% ipython --no-banner

In [1]: import numpy as np

In [2]: np.set_printoptions(suppress=True, linewidth=120)

In [3]: def rd(a):
   ...:     return np.round(a, 2) + 0
   ...: 

In [4]: K = np.load("sample15.npy")

In [5]: print(K)
[[ 0 -3  2]
 [ 3  0  1]
 [-2 -1  0]]

In [6]: print(np.linalg.cond(K) > 100)
True

In [7]: print(np.argsort(-np.linalg.norm(K, axis=0).round(6), kind="stable")[:3])
[0 1 2]

In [8]: print(rd(np.linalg.norm(K, 2) / np.linalg.norm(K)))
0.71

In [9]: print([round(float(x), 2) for x in np.linalg.svd(K, compute_uv=False)[:3]])
[3.74, 3.74, 0.0]

In [10]: mat = np.array([[4, -2, -2, -2], [-2, 1, 1, 1], [-2, 1, 1, 1], [-2, 1, 1, 1]])

In [11]: left, sigma, vt = np.linalg.svd(mat)

In [12]: print(rd(sigma))
[7. 0. 0. 0.]

In [13]: M2 = left[:, :1] @ np.diag(sigma[:1]) @ vt[:1]

In [14]: print(rd(np.linalg.norm(mat - M2) / np.linalg.norm(mat)))
0.0

In [15]: print(rd(M2))
[[ 4. -2. -2. -2.]
 [-2.  1.  1.  1.]
 [-2.  1.  1.  1.]
 [-2.  1.  1.  1.]]

In [16]: print(rd(np.linalg.norm(mat - M2, 2)), rd(sigma[1]))
0.0 0.0

In [17]: print(np.linalg.matrix_rank(M2))
1

In [18]: ev, evecs = np.linalg.eigh(mat)

In [19]: print(rd(np.linalg.eigvalsh(mat + 2 * np.eye(4))))
[2. 2. 2. 9.]

In [20]: print(rd(ev))
[0. 0. 0. 7.]

In [21]: print(np.unique(ev.round(6) + 0, return_counts=True)[1])
[3 1]

In [22]: print(rd(evecs.T @ evecs))
[[1. 0. 0. 0.]
 [0. 1. 0. 0.]
 [0. 0. 1. 0.]
 [0. 0. 0. 1.]]

In [23]: print(rd(np.linalg.eigvalsh(mat @ mat)))
[ 0.  0.  0. 49.]

In [24]: print((ev > 1e-8).sum(), (ev < -1e-8).sum())
1 0

In [25]: print(rd(evecs @ np.diag(ev) @ evecs.T))
[[ 4. -2. -2. -2.]
 [-2.  1.  1.  1.]
 [-2.  1.  1.  1.]
 [-2.  1.  1.  1.]]

In [26]: print(rd(evecs.T @ mat @ evecs))
[[0. 0. 0. 0.]
 [0. 0. 0. 0.]
 [0. 0. 0. 0.]
 [0. 0. 0. 7.]]

In [27]: print(rd(np.abs(evecs[:, -1])))
[0.76 0.38 0.38 0.38]
